% ipython --no-banner

In [1]: import numpy as np

In [2]: import numpy.linalg as la

In [3]: np.set_printoptions(precision=2, suppress=True, linewidth=120, sign=" ")

In [4]: mat = np.loadtxt("data.csv", delimiter=",")

In [5]: mat
Out[5]: 
array([[116.,  84., -27.,  33., -11., -18.,  37.,  13.,   2.,  11.,  23.,  13., -53.],
       [ 84., 130., -54.,  16., -18.,  41.,  24., -24.,  -2.,  46., -30.,  12., -65.],
       [-27., -54.,  90.,  52.,  30., -40., -34.,  21.,   4., -59.,  46., -11.,  12.],
       [ 33.,  16.,  52.,  96.,  41.,  -3., -54.,   0.,  -5., -50.,  16., -17., -43.],
       [-11., -18.,  30.,  41., 117.,  -4., -41., -11.,  29., -50.,  32., -79.,  21.],
       [-18.,  41., -40.,  -3.,  -4., 129., -36.,  -3.,   1., -30., -98.,   7.,  15.],
       [ 37.,  24., -34., -54., -41., -36., 107.,  -2.,  11.,  68.,  34.,  20.,   1.],
       [ 13., -24.,  21.,   0., -11.,  -3.,  -2.,  92.,  29., -74.,  25.,  50.,  58.],
       [  2.,  -2.,   4.,  -5.,  29.,   1.,  11.,  29., 114.,   1.,  30.,  34.,  21.],
       [ 11.,  46., -59., -50., -50., -30.,  68., -74.,   1., 146.,   7.,   3., -62.],
       [ 23., -30.,  46.,  16.,  32., -98.,  34.,  25.,  30.,   7., 113., -21.,   8.],
       [ 13.,  12., -11., -17., -79.,   7.,  20.,  50.,  34.,   3., -21., 110.,   1.],
       [-53., -65.,  12., -43.,  21.,  15.,   1.,  58.,  21., -62.,   8.,   1.,  97.]])

In [6]: other = mat / np.sqrt((mat ** 2).mean(axis=1, keepdims=True))

In [7]: la.norm(other, axis=1)
Out[7]: array([ 3.61,  3.61,  3.61,  3.61,  3.61,  3.61,  3.61,  3.61,  3.61,  3.61,  3.61,  3.61,  3.61])

In [8]: la.matrix_rank(other) == la.matrix_rank(mat)
Out[8]: np.True_

In [9]: evals, V = la.eigh(mat)

In [10]: x = np.array([-2, 2, 3, 1, -2, -3, 3, 3, -2, 1, -1, -3, -3])

In [11]: np.abs(mat).sum(axis=1).max(), np.round(np.abs(evals).max(), 2)
Out[11]: (np.float64(607.0), np.float64(387.82))

In [12]: x = np.array([-2, 0, 2, 2, 0, 1, 2, 2, 0, 2, -1, -1, 1])

In [13]: np.einsum("ij,j->i", mat, x)
Out[13]: array([-205., -158.,  131.,  -23.,   24.,   47.,    7.,   28.,   34.,  -62.,   28.,  -17.,  141.])

In [14]: mat @ np.ones(13)
Out[14]: array([223., 160.,  30.,  82.,  56., -39., 135., 174., 269., -43., 185., 122.,  11.])

In [15]: np.sign((mat @ x).round(6))
Out[15]: array([-1., -1.,  1., -1.,  1.,  1.,  1.,  1.,  1., -1.,  1., -1.,  1.])

In [16]: (mat * x).sum(axis=1)
Out[16]: array([-205., -158.,  131.,  -23.,   24.,   47.,    7.,   28.,   34.,  -62.,   28.,  -17.,  141.])

In [17]: mat @ (2 * x)
Out[17]: array([-410., -316.,  262.,  -46.,   48.,   94.,   14.,   56.,   68., -124.,   56.,  -34.,  282.])

In [18]: la.matrix_rank(mat, rtol=0.1)
Out[18]: np.int64(6)

In [19]: np.argsort(-la.norm(mat, axis=0).round(6), kind="stable")[:3]
Out[19]: array([ 9,  1,  5])

In [20]: [round(float(x), 2) for x in la.svd(mat, compute_uv=False)[:3]]
Out[20]: [387.82, 276.61, 255.03]

In [21]: F = np.abs(np.array([[4, 0, 1, 5, 5, -2, 0],
    ...:     [2, -1, 1, -4, -1, -3, 1],
    ...:     [5, -5, 3, 5, 5, 0, 5],
    ...:     [1, -1, 0, 3, -3, -4, -3],
    ...:     [3, 4, -5, 3, 4, 2, 0],
    ...:     [0, 4, 2, 0, 1, 0, -5],
    ...:     [-4, -3, -2, 3, 0, -1, 4]])) + np.eye(7)

In [22]: F = F / F.sum(axis=1, keepdims=True)

In [23]: F
Out[23]: 
array([[ 0.28,  0.  ,  0.06,  0.28,  0.28,  0.11,  0.  ],
       [ 0.14,  0.14,  0.07,  0.29,  0.07,  0.21,  0.07],
       [ 0.17,  0.17,  0.14,  0.17,  0.17,  0.  ,  0.17],
       [ 0.06,  0.06,  0.  ,  0.25,  0.19,  0.25,  0.19],
       [ 0.14,  0.18,  0.23,  0.14,  0.23,  0.09,  0.  ],
       [ 0.  ,  0.31,  0.15,  0.  ,  0.08,  0.08,  0.38],
       [ 0.22,  0.17,  0.11,  0.17,  0.  ,  0.06,  0.28]])

In [24]: round(la.norm(F, 2), 2)
Out[24]: np.float64(1.01)

In [25]: round(float(la.norm(F, 1)), 2), round(la.norm(F, np.inf), 2)
Out[25]: (1.29, np.float64(1.0))

In [26]: round(F[2] @ F[4], 2)
Out[26]: np.float64(0.15)

In [27]: round(float(la.norm(F[2] - F[4])), 2)
Out[27]: 0.23

In [28]: u = np.array([1, 0, 1, 2, 2, 3, 2])

In [29]: other = F + np.outer(u, np.eye(7)[2])

In [30]: other
Out[30]: 
array([[ 0.28,  0.  ,  1.06,  0.28,  0.28,  0.11,  0.  ],
       [ 0.14,  0.14,  0.07,  0.29,  0.07,  0.21,  0.07],
       [ 0.17,  0.17,  1.14,  0.17,  0.17,  0.  ,  0.17],
       [ 0.06,  0.06,  2.  ,  0.25,  0.19,  0.25,  0.19],
       [ 0.14,  0.18,  2.23,  0.14,  0.23,  0.09,  0.  ],
       [ 0.  ,  0.31,  3.15,  0.  ,  0.08,  0.08,  0.38],
       [ 0.22,  0.17,  2.11,  0.17,  0.  ,  0.06,  0.28]])

In [31]: blk = np.stack([F, 3 * F, F[::-1]])

In [32]: (blk @ F.T).shape
Out[32]: (3, 7, 7)

In [33]: np.round(la.det(blk), 2) + 0
Out[33]: array([ 0.  , -0.02,  0.  ])

In [34]: la.matrix_rank(blk)
Out[34]: array([ 7,  7,  7])

In [35]: left, sv = la.svd(F)
Traceback (most recent call last):
  Cell In[35], line 1
    left, sv = la.svd(F)
ValueError: too many values to unpack (expected 2)


In [36]: left, sv, VT = la.svd(F, full_matrices=False)

In [37]: (sv > 1e-8).sum()
Out[37]: np.int64(7)

In [38]: round(float(np.sqrt((sv ** 2).sum())), 2), round(la.norm(F), 2)
Out[38]: (1.21, np.float64(1.21))

In [39]: np.round(VT @ VT.T, 2) + 0
Out[39]: 
array([[ 1.,  0.,  0.,  0.,  0.,  0.,  0.],
       [ 0.,  1.,  0.,  0.,  0.,  0.,  0.],
       [ 0.,  0.,  1.,  0.,  0.,  0.,  0.],
       [ 0.,  0.,  0.,  1.,  0.,  0.,  0.],
       [ 0.,  0.,  0.,  0.,  1.,  0.,  0.],
       [ 0.,  0.,  0.,  0.,  0.,  1.,  0.],
       [ 0.,  0.,  0.,  0.,  0.,  0.,  1.]])

In [40]: W0 = np.array([[0.0, 0.9, 0.2, 0.0, -0.8],
    ...:     [0.9, -0.99, 0.08, 1.36, 0.42],
    ...:     [-0.7, -2.5, 1.1, -0.5, 0.0],
    ...:     [-0.3, 1.1, 1.2, -0.4, -1.0],
    ...:     [1.3, -1.6, -0.2, 0.9, -0.8],
    ...:     [-1.5, 1.0, 0.5, -0.3, 1.7],
    ...:     [0.2, -1.5, 1.4, -2.4, 0.4],
    ...:     [0.9, -0.9, -0.1, 1.0, 0.1],
    ...:     [-1.7, -0.5, 0.2, 0.5, 0.4],
    ...:     [-0.1, 1.8, -2.4, 1.3, -0.9]])

In [41]: left, sv = la.svd(W0)
Traceback (most recent call last):
  Cell In[41], line 1
    left, sv = la.svd(W0)
ValueError: too many values to unpack (expected 2)


In [42]: left, sv, VT = la.svd(W0, full_matrices=False)

In [43]: (sv > 1e-8).sum()
Out[43]: np.int64(5)

In [44]: np.abs(VT[0])
Out[44]: array([ 0.02,  0.7 ,  0.54,  0.43,  0.18])

In [45]: sv / sv[0]
Out[45]: array([ 1.  ,  0.8 ,  0.54,  0.36,  0.31])

In [46]: np.round(VT @ VT.T, 2) + 0
Out[46]: 
array([[ 1.,  0.,  0.,  0.,  0.],
       [ 0.,  1.,  0.,  0.,  0.],
       [ 0.,  0.,  1.,  0.,  0.],
       [ 0.,  0.,  0.,  1.,  0.],
       [ 0.,  0.,  0.,  0.,  1.]])

In [47]: np.abs(left[:, 0]).round(6).argmax()
Out[47]: np.int64(9)
